$ python3 -q
>>> import numpy as np
>>> np.set_printoptions(precision=1, suppress=True, linewidth=160)
>>> def rd(a):
...     return np.round(a, 1) + 0
... 
>>> K = np.array([[0.4, 0.2, 0.4, 0.2],
...     [0.2, 0.1, 0.2, 0.1],
...     [0.4, 0.2, 0.4, 0.2],
...     [0.2, 0.1, 0.2, 0.1]])
>>> rd(np.linalg.norm(K, 2) / np.linalg.norm(K))
np.float64(1.0)
>>> np.linalg.matrix_rank(K, rtol=0.1)
np.int64(1)
>>> print(np.linalg.cond(K) > 100)
True
>>> K.reshape(2, -1)
array([[0.4, 0.2, 0.4, 0.2, 0.2, 0.1, 0.2, 0.1],
       [0.4, 0.2, 0.4, 0.2, 0.2, 0.1, 0.2, 0.1]])
>>> K.reshape(-1, 2)
array([[0.4, 0.2],
       [0.4, 0.2],
       [0.2, 0.1],
       [0.2, 0.1],
       [0.4, 0.2],
       [0.4, 0.2],
       [0.2, 0.1],
       [0.2, 0.1]])
>>> T = K.reshape(4, 2, -1)
>>> rd(np.einsum("ihd,ihd->ih", T, T))
array([[0.2, 0.2],
       [0.1, 0.1],
       [0.2, 0.2],
       [0.1, 0.1]])
>>> print(np.einsum("ihd,jhd->hij", T, T).shape)
(2, 4, 4)
>>> T.sum(axis=1)
array([[0.8, 0.4],
       [0.4, 0.2],
       [0.8, 0.4],
       [0.4, 0.2]])
>>> print(T.shape)
(4, 2, 2)
>>> X = np.tril(np.array([[1, 2, 0, 3], [-2, 2, 3, -2], [-1, -3, 1, -3], [-3, 1, 0, 0]]), -1) + np.eye(4, dtype=int)
>>> X
array([[ 1,  0,  0,  0],
       [-2,  1,  0,  0],
       [-1, -3,  1,  0],
       [-3,  1,  0,  1]])
>>> np.linalg.matrix_power(X - np.diag(np.diag(X)), 4)
array([[0, 0, 0, 0],
       [0, 0, 0, 0],
       [0, 0, 0, 0],
       [0, 0, 0, 0]])
>>> X @ X
array([[ 1,  0,  0,  0],
       [-4,  1,  0,  0],
       [ 4, -6,  1,  0],
       [-8,  2,  0,  1]])
>>> np.linalg.matrix_rank(X - X[0, 0] * np.eye(4))
np.int64(2)
>>> W1 = np.array([[0, 9], [-8, 3], [6, 4], [9, 7]])
>>> b = np.array([-1, 2])
>>> H = np.maximum(X @ W1 + b, 0)
>>> np.linalg.matrix_rank(H)
np.int64(2)
>>> print(H)
[[ 0 11]
 [ 0  0]
 [29  0]
 [ 0  0]]
>>> (H > 0).astype(int)
array([[0, 1],
       [0, 0],
       [1, 0],
       [0, 0]])
>>> cent = np.array([[5, -5], [5, 0]])
>>> print(W1 @ cent)
[[ 45   0]
 [-25  40]
 [ 50 -30]
 [ 80 -45]]
>>> H @ cent
array([[  55,    0],
       [   0,    0],
       [ 145, -145],
       [   0,    0]])
>>> other = np.linalg.inv(X)
>>> rd(np.linalg.inv(other))
array([[ 1.,  0.,  0.,  0.],
       [-2.,  1.,  0.,  0.],
       [-1., -3.,  1.,  0.],
       [-3.,  1.,  0.,  1.]])
>>> print(rd(X @ other))
[[1. 0. 0. 0.]
 [0. 1. 0. 0.]
 [0. 0. 1. 0.]
 [0. 0. 0. 1.]]
>>> np.allclose(other, X.T)
False
>>> rd(np.linalg.slogdet(X)[0])
np.float64(1.0)
>>> hat = np.triu(np.array([[0, 0, 2, -2], [-2, -2, 2, -2], [1, 1, 1, 2], [1, 1, 0, -2]]), 1) + np.eye(4)
>>> other = hat @ X @ np.linalg.inv(hat)
>>> hat @ X - X @ hat
array([[ 4., -8.,  0.,  0.],
       [ 4., -8.,  4., -4.],
       [-6.,  2.,  8., -8.],
       [ 0.,  0.,  4., -4.]])
>>> m1 = np.loadtxt("test18.csv", delimiter=",")
>>> print(m1)
[[ 0.  0.  1.  0.  1. -3.]
 [ 0.  0.  0.  0.  3. -2.]
 [ 0.  0.  0.  0.  0.  0.]]
>>> # rows and columns are dependent
>>> U, sig, Vh = np.linalg.svd(m1)
>>> vecs = Vh[:(sig > 1e-8).sum()]
>>> rng = np.random.default_rng(93)
>>> x0 = m1[0] + -2 * m1[2] + rng.integers(2) * np.eye(6)[1]
>>> print(x0)
[ 0.  1.  1.  0.  1. -3.]
>>> rd(vecs.T @ vecs)
array([[ 0. ,  0. ,  0. ,  0. ,  0. ,  0. ],
       [ 0. ,  0. ,  0. ,  0. ,  0. ,  0. ],
       [ 0. ,  0. ,  0.2,  0. , -0.2, -0.3],
       [ 0. ,  0. ,  0. ,  0. ,  0. ,  0. ],
       [ 0. ,  0. , -0.2,  0. ,  0.9, -0.1],
       [ 0. ,  0. , -0.3,  0. , -0.1,  0.9]])
>>> np.linalg.matrix_rank(np.vstack([m1, x0]))
np.int64(3)
>>> W0 = np.array([[0.0, 0.7, -0.2, -0.6, 0.4],
...     [0.7, 0.6, -1.0, -0.8, 2.2],
...     [-0.5, 1.2, 0.5, -1.0, 0.3],
...     [0.2, -0.6, 0.6, 1.2, 1.0],
...     [0.7, -0.7, -0.6, -1.3, 0.1],
...     [-0.1, -0.8, -0.2, -1.4, -0.1]])
>>> W0
array([[ 0. ,  0.7, -0.2, -0.6,  0.4],
       [ 0.7,  0.6, -1. , -0.8,  2.2],
       [-0.5,  1.2,  0.5, -1. ,  0.3],
       [ 0.2, -0.6,  0.6,  1.2,  1. ],
       [ 0.7, -0.7, -0.6, -1.3,  0.1],
       [-0.1, -0.8, -0.2, -1.4, -0.1]])
>>> other = np.c_[W0[:, :2] @ np.array([[2, 4], [3, 1]]), np.array([-3, 2, 3, 3, 2, 2])]
>>> rd(other)
array([[ 2.1,  0.7, -3. ],
       [ 3.2,  3.4,  2. ],
       [ 2.6, -0.8,  3. ],
       [-1.4,  0.2,  3. ],
       [-0.7,  2.1,  2. ],
       [-2.6, -1.2,  2. ]])
>>> np.linalg.matrix_rank(other)
np.int64(3)
>>> ang = np.radians(45)
>>> Rm = np.eye(5)
>>> Rm[3, 3] = Rm[0, 0] = np.cos(ang)
>>> Rm[3, 0], Rm[0, 3] = -np.sin(ang), np.sin(ang)
>>> rd(Rm)
array([[ 0.7,  0. ,  0. ,  0.7,  0. ],
       [ 0. ,  1. ,  0. ,  0. ,  0. ],
       [ 0. ,  0. ,  1. ,  0. ,  0. ],
       [-0.7,  0. ,  0. ,  0.7,  0. ],
       [ 0. ,  0. ,  0. ,  0. ,  1. ]])
>>> other = W0 @ Rm.T
>>> print(np.allclose(W0 @ W0.T, other @ other.T))
True
>>> print(rd(np.abs(other - W0).max(axis=0)))
[1.1 0.  0.  0.6 0. ]
>>> rd(other)
array([[-0.4,  0.7, -0.2, -0.4,  0.4],
       [-0.1,  0.6, -1. , -1.1,  2.2],
       [-1.1,  1.2,  0.5, -0.4,  0.3],
       [ 1. , -0.6,  0.6,  0.7,  1. ],
       [-0.4, -0.7, -0.6, -1.4,  0.1],
       [-1.1, -0.8, -0.2, -0.9, -0.1]])
>>> np.allclose(np.linalg.norm(W0, axis=1), np.linalg.norm(other, axis=1))
True
>>> rd(np.linalg.det(Rm)), rd(np.trace(Rm))
(np.float64(1.0), np.float64(4.4))
>>> Q, Rm = np.linalg.qr(W0)
>>> rd(abs(Rm[0, 0])), rd(np.linalg.norm(W0[:, 0]))
(np.float64(1.1), np.float64(1.1))
>>> np.allclose(Rm.T @ Rm, W0.T @ W0)
True
>>> print(rd(np.abs(np.diag(Rm))))
[1.1 1.8 0.9 1.9 1.4]
>>> rd(Q)
array([[ 0. , -0.4,  0.1,  0.1,  0. ],
       [-0.6, -0.5,  0.2, -0.1,  0.5],
       [ 0.4, -0.5, -0.2,  0.7,  0.1],
       [-0.2,  0.3, -0.8,  0.1,  0.4],
       [-0.6,  0.2,  0. ,  0.6, -0.5],
       [ 0.1,  0.5,  0.5,  0.5,  0.5]])
>>> Q.shape, Rm.shape
((6, 5), (5, 5))
>>> rd(Q @ Rm)
array([[ 0. ,  0.7, -0.2, -0.6,  0.4],
       [ 0.7,  0.6, -1. , -0.8,  2.2],
       [-0.5,  1.2,  0.5, -1. ,  0.3],
       [ 0.2, -0.6,  0.6,  1.2,  1. ],
       [ 0.7, -0.7, -0.6, -1.3,  0.1],
       [-0.1, -0.8, -0.2, -1.4, -0.1]])
